>>> import numpy as np
>>> from numpy import linalg as LA
>>> np.set_printoptions(precision=4, suppress=True, linewidth=140)
>>> M = np.loadtxt("a.csv", delimiter=",")
>>> print(M)
[[-2. -9.  6. -5.  2.  9. -5. -4.  9. -7. -1. -3. -8. -5.  4.]
 [-9.  6.  7. -5.  7.  0. -8. -1.  0.  8.  4.  3.  8. -2. -7.]
 [-4.  1.  4.  7.  0. -4. -4.  0. -5. -5. -6.  9.  3. -7. -4.]
 [ 9.  5. -7. -4.  7.  0.  6.  3. -9.  9. -9.  4.  5. -5.  8.]
 [ 9.  8. -8. -4.  6. -9.  4. -6.  6. -7.  5. -5. -1. -4.  6.]
 [ 0.  0.  0.  0.  0.  2.  9.  5.  2.  1.  0.  4.  5.  0.  0.]
 [ 0.  0.  0.  0.  0.  5.  2.  2.  3.  3.  3.  7.  0.  6.  5.]
 [ 0.  0.  0.  0.  0.  2.  5.  5.  7.  4.  6.  2.  5.  6.  0.]
 [ 0.  0.  0.  0.  0.  0.  1.  1.  6.  6.  0.  9.  6.  2.  0.]
 [ 0.  0.  0.  0.  0.  9.  3.  3.  3.  4.  6.  9.  9.  7.  0.]
 [ 0.  0.  0.  0.  0.  3.  5.  0.  5.  6.  3.  5.  7.  1.  5.]
 [ 0.  0.  0.  0.  0.  0.  8.  5.  3.  8.  8.  5.  5.  0.  8.]
 [ 0.  0.  0.  0.  0.  5.  5.  6.  6.  1.  4.  6.  9.  3.  9.]
 [ 0.  0.  0.  0.  0.  9.  0.  3.  9.  5.  9.  5.  9.  8.  4.]
 [ 0.  0.  0.  0.  0.  5.  1.  4.  0.  0.  6.  1.  4.  4.  7.]]
>>> print(round(float(LA.norm(M) ** 2 / LA.norm(M, 2) ** 2), 4))
2.4925
>>> print(round(float(LA.norm(M, 1)), 4), round(float(LA.norm(M, np.inf)), 4))
84.0 90.0
>>> rng = np.random.default_rng(229256)
>>> Y = M + rng.integers(-2, 3, (15, 14)) @ rng.integers(-2, 3, (14, 15))
>>> print(Y)
[[  0. -16.   6.   6.  -3.  -4. -11.  13. -10.  -9. -13.  -8.   0.   1.   9.]
 [-24.  15.  23.  -2.  -5. -15. -10.   9.   3.   6.   3.  -3.   0.   5.  -6.]
 [-11.   8.   6.   7.  -4.   2.  -2. -16.   2.   9. -12.  24.   8. -24. -13.]
 [ -2.   4.   2.  -7.   1.  -7.   6.   7. -11.  -1.  -6.   6.   8.  -1.   5.]
 [  7. -10. -13.  -4.   4.  -3.   5.   1.  -2. -17.  11. -11.   8.  -1.  11.]
 [ -2.  -3.   8.   3. -13. -10.  -2.  20.  -9. -20.  -3.  -7.   3.   4.   8.]
 [ -7.  -7.  -2.   1.  -1.   8.   0.  -6.   3.   7.   4.  18.  -2. -11.  -1.]
 [ -9.  -3.   5.  -6.   0.   6.   6.  -5.  11.   6.  14.  22.  18.  -8.   1.]
 [ -5.  -1.   0. -16.   1.  -1.   2.  18.  13.   2.   7.   8.  19.  19. -10.]
 [  1.   2.   3.  -8.   6.  -2.   6.   8.   3.   3.   9.  13.   8.  18.  -2.]
 [ -5.  -6.  -2.   1.  -9.  10.  -1.   3.   1.   2.  -3.  -4.   5.  -2.  11.]
 [-15.   2.  12.   3. -10.  -4.  11.  24.   4.   8.   7.  -2.  16.  12.   2.]
 [ -2.  11.   6.   8.  -9.   8.  -1.   8.   6.   5.  -5.  16.   5. -16.  10.]
 [ -5.   8.   9.   6.   2.  15.   7.   1.  16.   8.  17.  17.   3.  -4.   7.]
 [ 12. -12.  -9. -12.   4.  -7.   5.  -1.  -6.  -4.   9.  13.   1.  -2.  10.]]
>>> print(LA.matrix_rank(Y - M, tol=1e-8))
14
>>> Y = M / np.sqrt((M ** 2).mean(axis=1, keepdims=True))
>>> print(Y[9])
[0.     0.     0.     0.     0.     1.8097 0.6032 0.6032 0.6032 0.8043 1.2065 1.8097 1.8097 1.4075 0.    ]
>>> print(LA.matrix_rank(Y) == LA.matrix_rank(M))
True
>>> E = np.load("test3.npy")
>>> print(E)
[[5. 0. 4. 0. 4. 0. 4. 0. 0. 4. 0. 4. 4. 0.]
 [0. 5. 0. 4. 0. 0. 0. 4. 4. 0. 0. 0. 0. 0.]
 [4. 0. 5. 0. 4. 0. 4. 0. 0. 4. 0. 4. 4. 0.]
 [0. 4. 0. 5. 0. 0. 0. 4. 4. 0. 0. 0. 0. 0.]
 [4. 0. 4. 0. 5. 0. 4. 0. 0. 4. 0. 4. 4. 0.]
 [0. 0. 0. 0. 0. 5. 0. 0. 0. 0. 4. 0. 0. 4.]
 [4. 0. 4. 0. 4. 0. 5. 0. 0. 4. 0. 4. 4. 0.]
 [0. 4. 0. 4. 0. 0. 0. 5. 4. 0. 0. 0. 0. 0.]
 [0. 4. 0. 4. 0. 0. 0. 4. 5. 0. 0. 0. 0. 0.]
 [4. 0. 4. 0. 4. 0. 4. 0. 0. 5. 0. 4. 4. 0.]
 [0. 0. 0. 0. 0. 4. 0. 0. 0. 0. 5. 0. 0. 4.]
 [4. 0. 4. 0. 4. 0. 4. 0. 0. 4. 0. 5. 4. 0.]
 [4. 0. 4. 0. 4. 0. 4. 0. 0. 4. 0. 4. 5. 0.]
 [0. 0. 0. 0. 0. 4. 0. 0. 0. 0. 4. 0. 0. 5.]]
>>> blk = np.stack([E, 2 * E, E[::-1]])
>>> print(np.einsum("bij,cij->bc", blk, blk))
[[1310. 2620.  480.]
 [2620. 5240.  960.]
 [ 480.  960. 1310.]]
>>> print(LA.matrix_rank(blk))
[14 14 14]
>>> print(LA.matrix_rank(blk.reshape(3, -1)))
2
>>> print(blk.shape)
(3, 14, 14)
>>> mat = np.loadtxt("w.csv", delimiter=",")
>>> print(mat)
[[ 2.  0.  0.  0.  0.  0.  0.  0.  0.]
 [-1.  1.  0.  0.  0.  0.  0.  0.  0.]
 [-2.  2.  2.  0.  0.  0.  0.  0.  0.]
 [ 0.  1. -1.  0.  0.  0.  0.  0.  0.]
 [-2.  2. -1.  0. -1.  0.  0.  0.  0.]
 [-2.  2.  0.  2. -1.  1.  0.  0.  0.]
 [ 1. -1. -2. -1. -2.  0. -2.  0.  0.]
 [ 1.  2.  0.  0. -2.  2.  2.  0.  0.]
 [ 1. -1.  0. -1.  1. -1.  0.  2. -1.]]
>>> # looks like rank 8
>>> print(LA.cond(mat) > 100)
True
>>> print(round(LA.norm(mat, 2) / LA.norm(mat), 4))
0.6885
>>> print((mat - mat.T) / 2)
[[ 0.   0.5  1.   0.   1.   1.  -0.5 -0.5 -0.5]
 [-0.5  0.  -1.  -0.5 -1.  -1.   0.5 -1.   0.5]
 [-1.   1.   0.   0.5  0.5  0.   1.   0.   0. ]
 [ 0.   0.5 -0.5  0.   0.  -1.   0.5  0.   0.5]
 [-1.   1.  -0.5  0.   0.   0.5  1.   1.  -0.5]
 [-1.   1.   0.   1.  -0.5  0.   0.  -1.   0.5]
 [ 0.5 -0.5 -1.  -0.5 -1.   0.   0.  -1.   0. ]
 [ 0.5  1.   0.   0.  -1.   1.   1.   0.  -1. ]
 [ 0.5 -0.5  0.  -0.5  0.5 -0.5  0.   1.   0. ]]
>>> LA.determinant(mat)
Traceback (most recent call last):
  File "<python-input-27>", line 1, in <module>
    LA.determinant(mat)
    ^^^^^^^^^^^^^^
AttributeError: module 'numpy.linalg' has no attribute 'determinant'
>>> print(round(LA.det(mat), 4))
0.0
>>> print(np.allclose(mat, mat.T))
False
>>> print(mat @ mat)
[[  4.   0.   0.   0.   0.   0.   0.   0.   0.]
 [ -3.   1.   0.   0.   0.   0.   0.   0.   0.]
 [-10.   6.   4.   0.   0.   0.   0.   0.   0.]
 [  1.  -1.  -2.   0.   0.   0.   0.   0.   0.]
 [ -2.  -2.  -1.   0.   1.   0.   0.   0.   0.]
 [ -6.   4.  -1.   2.   0.   1.   0.   0.   0.]
 [  9.  -8.   3.   2.   6.   0.   4.   0.   0.]
 [  2.   0.  -2.   2.  -4.   2.  -4.   0.   0.]
 [  4.   3.   0.  -1.  -5.   4.   4.  -2.   1.]]
>>> print(mat @ mat)
[[  4.   0.   0.   0.   0.   0.   0.   0.   0.]
 [ -3.   1.   0.   0.   0.   0.   0.   0.   0.]
 [-10.   6.   4.   0.   0.   0.   0.   0.   0.]
 [  1.  -1.  -2.   0.   0.   0.   0.   0.   0.]
 [ -2.  -2.  -1.   0.   1.   0.   0.   0.   0.]
 [ -6.   4.  -1.   2.   0.   1.   0.   0.   0.]
 [  9.  -8.   3.   2.   6.   0.   4.   0.   0.]
 [  2.   0.  -2.   2.  -4.   2.  -4.   0.   0.]
 [  4.   3.   0.  -1.  -5.   4.   4.  -2.   1.]]
>>> print([int(LA.matrix_rank(LA.matrix_power(mat, p))) for p in range(1, 10)])
[8, 7, 7, 7, 7, 7, 7, 7, 7]
>>> print(np.sort(LA.eigvals(mat)))
[-2. -1. -1.  0.  0.  1.  1.  2.  2.]
>>> print(np.prod(np.diag(mat)), round(float(LA.det(mat)), 4))
-0.0 0.0
>>> Uu, sigma, Vt = LA.svd(mat)
>>> V = Vt[:(sigma > 1e-8).sum()]
>>> x = mat[0] + 4 * mat[6] + rng.integers(2) * np.eye(9)[2]
>>> print(x)
[ 6. -4. -7. -4. -8.  0. -8.  0.  0.]
>>> print(LA.matrix_rank(np.vstack([mat, x])))
8
>>> print(np.allclose(V.T @ V @ x, x))
True
>>> K = np.loadtxt("sample18.csv", delimiter=",")
>>> print(K)
[[0.1455 0.0364 0.1091 0.1273 0.1636 0.1455 0.     0.1273 0.0182 0.1273]
 [0.1778 0.2    0.0667 0.1111 0.     0.1333 0.0889 0.0444 0.0889 0.0889]
 [0.14   0.12   0.14   0.06   0.02   0.14   0.12   0.18   0.06   0.02  ]
 [0.1111 0.0444 0.1333 0.1333 0.0222 0.1556 0.0222 0.1111 0.1778 0.0889]
 [0.1224 0.102  0.1633 0.0408 0.1224 0.0612 0.1633 0.0612 0.1633 0.    ]
 [0.1081 0.0541 0.1081 0.1351 0.027  0.1081 0.     0.2162 0.1892 0.0541]
 [0.0769 0.0962 0.0769 0.0962 0.     0.1154 0.1731 0.1154 0.0962 0.1538]
 [0.2051 0.1026 0.     0.0769 0.1538 0.1026 0.1795 0.0513 0.0256 0.1026]
 [0.0645 0.129  0.     0.0323 0.0323 0.1935 0.0968 0.0323 0.129  0.2903]
 [0.0746 0.1343 0.0149 0.1343 0.1194 0.1045 0.1045 0.0746 0.0896 0.1493]]
>>> print(LA.matrix_rank(K))
10
>>> print(LA.svd(K, compute_uv=False))
[1.0144 0.3294 0.2716 0.2263 0.1631 0.1369 0.1157 0.0812 0.0725 0.0294]
>>> print(round(np.abs(K).max(), 4))
0.2903
>>> z = rng.permutation(10)
>>> Y = K[:, z] * rng.choice([-1, 1], 10)
>>> print(Y)
[[-0.0182 -0.1273 -0.1273  0.      0.1455  0.1273 -0.1455 -0.0364 -0.1091 -0.1636]
 [-0.0889 -0.1111 -0.0889  0.0889  0.1333  0.0444 -0.1778 -0.2    -0.0667 -0.    ]
 [-0.06   -0.06   -0.02    0.12    0.14    0.18   -0.14   -0.12   -0.14   -0.02  ]
 [-0.1778 -0.1333 -0.0889  0.0222  0.1556  0.1111 -0.1111 -0.0444 -0.1333 -0.0222]
 [-0.1633 -0.0408 -0.      0.1633  0.0612  0.0612 -0.1224 -0.102  -0.1633 -0.1224]
 [-0.1892 -0.1351 -0.0541  0.      0.1081  0.2162 -0.1081 -0.0541 -0.1081 -0.027 ]
 [-0.0962 -0.0962 -0.1538  0.1731  0.1154  0.1154 -0.0769 -0.0962 -0.0769 -0.    ]
 [-0.0256 -0.0769 -0.1026  0.1795  0.1026  0.0513 -0.2051 -0.1026 -0.     -0.1538]
 [-0.129  -0.0323 -0.2903  0.0968  0.1935  0.0323 -0.0645 -0.129  -0.     -0.0323]
 [-0.0896 -0.1343 -0.1493  0.1045  0.1045  0.0746 -0.0746 -0.1343 -0.0149 -0.1194]]
>>> Uu, _, Vt = LA.svd(K.T @ Y)
>>> print(z)
[8 3 9 6 5 7 0 1 2 4]
